$ ipython --no-banner

In [1]: import numpy as np

In [2]: from numpy import linalg as LA

In [3]: np.set_printoptions(precision=3, suppress=True, linewidth=140, sign=" ")

In [4]: M = np.loadtxt("data.csv", delimiter=",")

In [5]: M
Out[5]: 
array([[ -4.58 ,   7.078,  -2.699,  -9.357, -11.882, -16.436,  -6.238, -18.317],
       [ -4.549,   7.057,  -2.671,  -9.299, -11.835, -16.357,  -6.2  , -18.235],
       [ -3.304,   6.143,  -1.552,  -6.935,  -9.881, -13.078,  -4.623, -14.831],
       [ -2.918,   5.831,  -1.21 ,  -6.189,  -9.248, -12.02 ,  -4.126, -13.727],
       [ -0.438,   3.071,   0.801,  -1.101,  -4.451,  -4.172,  -0.734,  -5.411],
       [ -0.429,   3.056,   0.807,  -1.082,  -4.429,  -4.137,  -0.721,  -5.373],
       [ -0.204,   2.598,   0.936,  -0.544,  -3.782,  -3.142,  -0.363,  -4.281],
       [ -0.088,   2.299,   0.984,  -0.249,  -3.382,  -2.548,  -0.166,  -3.62 ],
       [  0.095,   1.174,   0.862,   0.412,  -2.024,  -0.762,   0.275,  -1.529],
       [  0.039,   0.672,   0.618,   0.424,  -1.456,  -0.248,   0.282,  -0.828],
       [ -0.034,   0.372,   0.398,   0.317,  -1.082,  -0.055,   0.212,  -0.486],
       [ -0.081,   0.029,   0.041,   0.039,  -0.338,   0.009,   0.026,  -0.112],
       [ -0.069,   0.018,   0.025,   0.024,  -0.265,   0.006,   0.016,  -0.087],
       [ -0.046,   0.006,   0.009,   0.009,  -0.159,   0.003,   0.006,  -0.053],
       [  0.117,   0.016,   0.026,   0.027,   0.29 ,   0.01 ,   0.018,   0.101],
       [  0.665,   0.195,   0.353,   0.383,   1.191,   0.188,   0.255,   0.5  ],
       [  1.382,   0.457,   0.904,   1.013,   2.109,   0.556,   0.675,   1.034],
       [  2.123,   0.724,   1.522,   1.74 ,   2.965,   1.016,   1.16 ,   1.617],
       [  2.203,   0.752,   1.59 ,   1.821,   3.054,   1.068,   1.214,   1.682],
       [  2.528,   0.866,   1.87 ,   2.155,   3.411,   1.289,   1.437,   1.947],
       [  2.798,   0.96 ,   2.105,   2.437,   3.703,   1.477,   1.625,   2.17 ],
       [  3.041,   1.043,   2.319,   2.695,   3.964,   1.652,   1.797,   2.374],
       [  3.576,   1.224,   2.794,   3.273,   4.529,   2.049,   2.182,   2.831],
       [  3.709,   1.268,   2.913,   3.418,   4.668,   2.149,   2.279,   2.946],
       [  5.892,   1.967,   4.9  ,   5.876,   6.892,   3.909,   3.917,   4.901],
       [  5.92 ,   1.975,   4.926,   5.907,   6.92 ,   3.932,   3.938,   4.926],
       [  6.417,   2.127,   5.385,   6.483,   7.416,   4.355,   4.322,   5.386],
       [  9.696,   3.084,   8.455,  10.369,  10.638,   7.285,   6.913,   8.527],
       [  9.854,   3.128,   8.603,  10.559,  10.791,   7.431,   7.04 ,   8.682],
       [ 11.598,   3.607,  10.255,  12.677,  12.48 ,   9.07 ,   8.452,  10.413],
       [ 12.744,   3.914,  11.345,  14.082,  13.585,  10.168,   9.388,  11.567],
       [ 15.216,   4.555,  13.707,  17.144,  15.957,  12.589,  11.43 ,  14.098],
       [ 18.653,   5.409,  17.009,  21.457,  19.238,  16.048,  14.304,  17.692],
       [ 23.915,   6.648,  22.092,  28.152,  24.237,  21.504,  18.768,  23.327]])

In [6]: Xs = M - M.mean(axis=0)

In [7]: V = LA.svd(Xs)[2][:3]

In [8]: other = Xs - Xs @ V.T @ V

In [9]: np.round(np.cov(Xs @ V.T, rowvar=False), 3) + 0
Out[9]: 
array([[ 371.981,    0.   ,    0.   ],
       [   0.   ,   15.293,    0.   ],
       [   0.   ,    0.   ,    1.334]])
